% ipython --no-banner

In [1]: import numpy as np

In [2]: import numpy.linalg as la

In [3]: np.set_printoptions(suppress=True, linewidth=100)

In [4]: rd = lambda a: np.round(a, 4) + 0

In [5]: q, _ = la.qr(np.array([[0.3, 0.2],
   ...:     [0.3, -1.3],
   ...:     [-1.0, -0.9],
   ...:     [-0.7, 0.0],
   ...:     [-1.9, 0.5],
   ...:     [-1.2, -2.1],
   ...:     [0.6, -1.1],
   ...:     [-0.9, -0.9],
   ...:     [0.6, -0.9],
   ...:     [0.5, 1.4],
   ...:     [-0.5, -0.9],
   ...:     [0.3, 0.3],
   ...:     [1.4, -0.7],
   ...:     [0.9, -0.7]]))

In [6]: K = q @ q.T

In [7]: rd(K)
Out[7]: 
array([[ 0.0097, -0.0083, -0.0352, -0.0171, -0.0404, -0.0545,  0.0015, -0.0328,  0.0039,  0.029 ,
        -0.023 ,  0.0109,  0.0258,  0.0136],
       [-0.0083,  0.1379,  0.0503, -0.0262, -0.1198,  0.1597,  0.1296,  0.054 ,  0.1102, -0.1177,
         0.069 , -0.018 ,  0.1206,  0.1019],
       [-0.0352,  0.0503,  0.1307,  0.0556,  0.1223,  0.2149,  0.0151,  0.1227,  0.0037, -0.1195,
         0.091 , -0.0409, -0.0712, -0.0315],
       [-0.0171, -0.0262,  0.0556,  0.0427,  0.119 ,  0.0605, -0.0433,  0.0494, -0.0421, -0.022 ,
         0.025 , -0.0165, -0.0897, -0.0592],
       [-0.0404, -0.1198,  0.1223,  0.119 ,  0.3494,  0.0927, -0.1602,  0.1053, -0.1496, -0.0108,
         0.0373, -0.0351, -0.275 , -0.19  ],
       [-0.0545,  0.1597,  0.2149,  0.0605,  0.0927,  0.4036,  0.1053,  0.2063,  0.0767, -0.2431,
         0.1717, -0.0688, -0.021 ,  0.0222],
       [ 0.0015,  0.1296,  0.0151, -0.0433, -0.1602,  0.1053,  0.1311,  0.0213,  0.114 , -0.0887,
         0.046 , -0.0071,  0.1464,  0.1155],
       [-0.0328,  0.054 ,  0.1227,  0.0494,  0.1053,  0.2063,  0.0213,  0.1157,  0.0097, -0.1163,
         0.0874, -0.0386, -0.0584, -0.0231],
       [ 0.0039,  0.1102,  0.0037, -0.0421, -0.1496,  0.0767,  0.114 ,  0.0097,  0.0998, -0.0692,
         0.0337, -0.0032,  0.1338,  0.1037],
       [ 0.029 , -0.1177, -0.1195, -0.022 , -0.0108, -0.2431, -0.0887, -0.1163, -0.0692,  0.1527,
        -0.1037,  0.0388, -0.0244, -0.0402],
       [-0.023 ,  0.069 ,  0.091 ,  0.025 ,  0.0373,  0.1717,  0.046 ,  0.0874,  0.0337, -0.1037,
         0.0731, -0.0291, -0.0072,  0.0107],
       [ 0.0109, -0.018 , -0.0409, -0.0165, -0.0351, -0.0688, -0.0071, -0.0386, -0.0032,  0.0388,
        -0.0291,  0.0129,  0.0195,  0.0077],
       [ 0.0258,  0.1206, -0.0712, -0.0897, -0.275 , -0.021 ,  0.1464, -0.0584,  0.1338, -0.0244,
        -0.0072,  0.0195,  0.2236,  0.1595],
       [ 0.0136,  0.1019, -0.0315, -0.0592, -0.19  ,  0.0222,  0.1155, -0.0231,  0.1037, -0.0402,
         0.0107,  0.0077,  0.1595,  0.1173]])

In [8]: U, sigma, vt = la.svd(K)

In [9]: np.argmax(sigma[:-1] / (sigma[1:] + 1e-6)) + 1
Out[9]: np.int64(2)

In [10]: A2 = U[:, :2] @ np.diag(sigma[:2]) @ vt[:2]

In [11]: rd(la.norm(K - A2) / la.norm(K))
Out[11]: np.float64(0.0)

In [12]: rd(np.abs(K - A2).max())
Out[12]: np.float64(0.0)

In [13]: la.matrix_rank(A2)
Out[13]: np.int64(2)

In [14]: rd(la.norm(K - A2, 2)), rd(sigma[2])
Out[14]: (np.float64(0.0), np.float64(0.0))

In [15]: U, sigma, vt = la.svd(K)

In [16]: evecs = vt[:(sigma > 1e-8).sum()]

In [17]: rng = np.random.default_rng(8)

In [18]: vec = K[3] + -1 * K[9] + rng.integers(2) * np.eye(14)[5]

In [19]: rd(vec)
Out[19]: 
array([-0.0461,  0.0915,  0.175 ,  0.0647,  0.1298,  1.3036,  0.0454,  0.1658,  0.0271, -0.1747,
        0.1288, -0.0553, -0.0652, -0.019 ])

In [20]: np.allclose(evecs.T @ evecs @ vec, vec)
Out[20]: False

In [21]: la.matrix_rank(np.vstack([K, vec]))
Out[21]: np.int64(3)

In [22]: blk = np.stack([K, 3 * K, K[::-1]])

In [23]: la.matrix_rank(blk.reshape(3, -1))
Out[23]: np.int64(2)

In [24]: rd(la.norm(blk, axis=(1, 2)))
Out[24]: array([1.4142, 4.2426, 1.4142])

In [25]: vec = np.array([-4, 6, 7, -4, -2, -8, -3, -6, 1, -2, -9, -7, -4, -8])

In [26]: rd(np.trace(K))
Out[26]: np.float64(2.0)

In [27]: J = np.load("block10.npy")

In [28]: J
Out[28]: 
array([[ 1.507 ,  0.0067,  1.0954,  0.9701,  1.8307,  1.0716,  1.9715,  0.5211, -0.3966,  0.8288,
        -0.4444, -1.0413, -0.5489],
       [-0.7081, -0.2879,  0.6811,  0.598 ,  0.4311, -0.8343,  1.6019, -1.0479, -0.1534,  0.7369,
        -1.7732, -0.8791, -0.78  ],
       [-0.2521,  0.7557, -0.0116,  1.1181, -0.9424, -1.3379,  0.2972,  0.2075,  0.2648, -0.4425,
        -0.2126, -0.3934, -0.3501],
       [-0.0281, -0.7222, -1.8278, -0.8603, -0.9611, -0.8914, -0.4931, -1.2576, -0.4721,  0.1842,
         0.4808,  1.4738,  0.2391],
       [ 0.3465, -0.369 ,  0.8142, -0.5225,  0.7385,  0.8159, -0.7423,  0.7786, -0.7611, -0.3611,
        -0.0162,  0.705 , -0.4248]])

In [29]: A2 = J / la.norm(J, axis=1, keepdims=True)

In [30]: G = A2 @ A2.T

In [31]: (np.abs(G) > 0.9).astype(int)
Out[31]: 
array([[1, 0, 0, 0, 0],
       [0, 1, 0, 0, 0],
       [0, 0, 1, 0, 0],
       [0, 0, 0, 1, 0],
       [0, 0, 0, 0, 1]])

In [32]: E = np.load("w.npy")

In [33]: E
Out[33]: 
array([[0., 3., 0., 0., 0., 0., 0., 0., 0., 0.],
       [3., 3., 3., 0., 0., 0., 0., 0., 0., 0.],
       [0., 3., 0., 3., 0., 0., 0., 0., 0., 0.],
       [0., 0., 3., 1., 3., 0., 0., 0., 0., 0.],
       [0., 0., 0., 3., 2., 3., 0., 0., 0., 0.],
       [0., 0., 0., 0., 3., 0., 3., 0., 0., 0.],
       [0., 0., 0., 0., 0., 3., 0., 3., 0., 0.],
       [0., 0., 0., 0., 0., 0., 3., 0., 3., 0.],
       [0., 0., 0., 0., 0., 0., 0., 3., 2., 3.],
       [0., 0., 0., 0., 0., 0., 0., 0., 3., 1.]])

In [34]: # symmetric, so the eigenvalues are real

In [35]: vec = np.array([-2, 5, 0, -4, -5, 4, -4, -4, 2, 1])

In [36]: y = E @ vec

In [37]: b, lr = np.zeros(10), 1 / la.norm(E, 2) ** 2

In [38]: for i in range(6):
    ...:     b -= lr * E.T @ (E @ b - y)
    ...:     if i % 2 == 0: print(i, round(la.norm(E @ b - y), 4))
    ...: 
0 18.322
2 10.7619
4 8.8496

In [39]: rd(b)
Out[39]: array([ 0.8357,  3.3476, -1.003 , -1.1655, -5.0929,  0.6237, -3.3603, -0.8944,  1.2631, -0.6929])

In [40]: rd(la.cond(E))
Out[40]: np.float64(20.8301)

In [41]: A2 = E / la.norm(E, axis=1, keepdims=True)

In [42]: G = A2 @ A2.T

In [43]: rd(G)
Out[43]: 
array([[1.    , 0.5774, 0.7071, 0.    , 0.    , 0.    , 0.    , 0.    , 0.    , 0.    ],
       [0.5774, 1.    , 0.4082, 0.3974, 0.    , 0.    , 0.    , 0.    , 0.    , 0.    ],
       [0.7071, 0.4082, 1.    , 0.1622, 0.4523, 0.    , 0.    , 0.    , 0.    , 0.    ],
       [0.    , 0.3974, 0.1622, 1.    , 0.4402, 0.4867, 0.    , 0.    , 0.    , 0.    ],
       [0.    , 0.    , 0.4523, 0.4402, 1.    , 0.3015, 0.4523, 0.    , 0.    , 0.    ],
       [0.    , 0.    , 0.    , 0.4867, 0.3015, 1.    , 0.    , 0.5   , 0.    , 0.    ],
       [0.    , 0.    , 0.    , 0.    , 0.4523, 0.    , 1.    , 0.    , 0.4523, 0.    ],
       [0.    , 0.    , 0.    , 0.    , 0.    , 0.5   , 0.    , 1.    , 0.3015, 0.6708],
       [0.    , 0.    , 0.    , 0.    , 0.    , 0.    , 0.4523, 0.3015, 1.    , 0.6068],
       [0.    , 0.    , 0.    , 0.    , 0.    , 0.    , 0.    , 0.6708, 0.6068, 1.    ]])

In [44]: (G - 2 * np.eye(10)).round(6).argmax(axis=1)
Out[44]: array([2, 0, 0, 5, 2, 7, 4, 9, 9, 7])

In [45]: np.argwhere(np.triu(np.abs(G) > 0.95, 1))
Out[45]: array([], shape=(0, 2), dtype=int64)

In [46]: [round(float(la.det(E[:i, :i])), 2) + 0 for i in range(1, 11)]
Out[46]: [0.0, -9.0, 0.0, 81.0, 162.0, -729.0, -1458.0, 6561.0, 26244.0, -32805.0]

In [47]: np.all(la.eigvalsh(E) > 0)
Out[47]: np.False_

In [48]: try:
    ...:     la.cholesky(E)
    ...: except la.LinAlgError as e:
    ...:     print(e)
    ...: 
Matrix is not positive definite

In [49]: rd(la.eigvalsh(E).min())
Out[49]: np.float64(-5.19)

In [50]: m1 = np.loadtxt("case16.csv", delimiter=",")

In [51]: m1
Out[51]: 
array([[2., 4., 0., 0., 0., 0., 0., 0., 0., 0., 0., 0., 0., 0., 0.],
       [4., 2., 4., 0., 0., 0., 0., 0., 0., 0., 0., 0., 0., 0., 0.],
       [0., 4., 1., 4., 0., 0., 0., 0., 0., 0., 0., 0., 0., 0., 0.],
       [0., 0., 4., 1., 4., 0., 0., 0., 0., 0., 0., 0., 0., 0., 0.],
       [0., 0., 0., 4., 3., 4., 0., 0., 0., 0., 0., 0., 0., 0., 0.],
       [0., 0., 0., 0., 4., 1., 4., 0., 0., 0., 0., 0., 0., 0., 0.],
       [0., 0., 0., 0., 0., 4., 0., 4., 0., 0., 0., 0., 0., 0., 0.],
       [0., 0., 0., 0., 0., 0., 4., 3., 4., 0., 0., 0., 0., 0., 0.],
       [0., 0., 0., 0., 0., 0., 0., 4., 1., 4., 0., 0., 0., 0., 0.],
       [0., 0., 0., 0., 0., 0., 0., 0., 4., 2., 4., 0., 0., 0., 0.],
       [0., 0., 0., 0., 0., 0., 0., 0., 0., 4., 1., 4., 0., 0., 0.],
       [0., 0., 0., 0., 0., 0., 0., 0., 0., 0., 4., 3., 4., 0., 0.],
       [0., 0., 0., 0., 0., 0., 0., 0., 0., 0., 0., 4., 0., 4., 0.],
       [0., 0., 0., 0., 0., 0., 0., 0., 0., 0., 0., 0., 4., 1., 4.],
       [0., 0., 0., 0., 0., 0., 0., 0., 0., 0., 0., 0., 0., 4., 0.]])

In [52]: # equal to its transpose

In [53]: A2 = K / np.sqrt((K ** 2).mean(axis=1, keepdims=True))

In [54]: rd(la.norm(A2, axis=1))
Out[54]: 
array([3.7417, 3.7417, 3.7417, 3.7417, 3.7417, 3.7417, 3.7417, 3.7417, 3.7417, 3.7417, 3.7417,
       3.7417, 3.7417, 3.7417])

In [55]: vals, evecs = la.eigh(m1)

In [56]: np.unique(vals.round(6) + 0, return_counts=True)[1]
Out[56]: array([1, 1, 1, 1, 1, 1, 1, 1, 1, 1, 1, 1, 1, 1, 1])

In [57]: rd(vals.sum()), np.trace(m1)
Out[57]: (np.float64(21.0), np.float64(21.0))
